In [1]: import numpy as np

In [2]: from numpy import linalg as LA

In [3]: np.set_printoptions(suppress=True, linewidth=100)

In [4]: def rd(a):
   ...:     return np.round(a, 1) + 0
   ...: 

In [5]: K = np.load("w.npy")

In [6]: K
Out[6]: 
array([[ 3.1,  0.5, -0.7, -0.8, -0.7],
       [-4.1, -1.2, -1.1,  2.2, -0.4],
       [-2.3,  0.7,  1.5, -0.5,  1.2],
       [ 5.2,  1.8, -4.4, -0.6, -1.9],
       [-5.2,  3.3,  0.9, -1.6,  2.3],
       [ 0.4, -3.3,  0.8,  2.2,  1.6],
       [ 2.1,  3.4, -2.8, -2. , -2.4],
       [-6.9,  2.6, -0.2, -0.8, -0.9],
       [ 0.3, -2.9,  1.7,  1.2,  0.7],
       [ 2. , -0.4, -3.6,  1.6, -0.9],
       [-5.7,  2.1, -0.1,  0. ,  1.8],
       [-4.8, -1.2,  2.8,  1.1,  3.1],
       [-6.6,  4.7, -2.4, -1.4,  0. ],
       [ 6.6, -3.3,  1.9, -0.2, -0.3],
       [-3.5,  0.2,  0.7, -0.2, -0.8],
       [-1.8,  1.7,  1.3, -1. ,  2.1],
       [ 0.4,  1.4,  1.7, -2.2, -0.6],
       [ 0.4, -1.3,  1.6,  0. ,  0.3],
       [ 6.6,  2.3,  0.4, -3.9, -1.9],
       [ 2.1,  0.8, -2.2, -0.3, -2.3],
       [-1.9, -1.3,  2.9,  0.5,  1.9],
       [ 5.6, -0.5, -3.3,  0.8, -1. ]])

In [7]: cov = np.cov(K, rowvar=False)

In [8]: rd(np.median(K, axis=0))
Out[8]: array([ 0.4,  0.6,  0.6, -0.2, -0.4])

In [9]: rd(K.std(axis=0))
Out[9]: array([4.2, 2.2, 2.1, 1.4, 1.6])

In [10]: P = K @ LA.solve(K.T @ K, K.T)

In [11]: LA.matrix_rank(np.eye(22) - P)
Out[11]: np.int64(17)

In [12]: rd(np.trace(P))
Out[12]: np.float64(5.0)

In [13]: rd(P @ K[:, 1])
Out[13]: 
array([ 0.5, -1.2,  0.7,  1.8,  3.3, -3.3,  3.4,  2.6, -2.9, -0.4,  2.1, -1.2,  4.7, -3.3,  0.2,
        1.7,  1.4, -1.3,  2.3,  0.8, -1.3, -0.5])

In [14]: X = np.load("test7.npy")

In [15]: X
Out[15]: 
array([[ 1,  0, -1],
       [ 0,  2,  2],
       [-1, -1,  1]])

In [16]: x = np.array([1, 0, 1])

In [17]: (X * x).sum(axis=1)
Out[17]: array([0, 2, 0])

In [18]: (X @ x).argmax()
Out[18]: np.int64(1)

In [19]: X @ np.ones(3)
Out[19]: array([ 0.,  4., -1.])

In [20]: X @ np.eye(3)[2]
Out[20]: array([-1.,  2.,  1.])
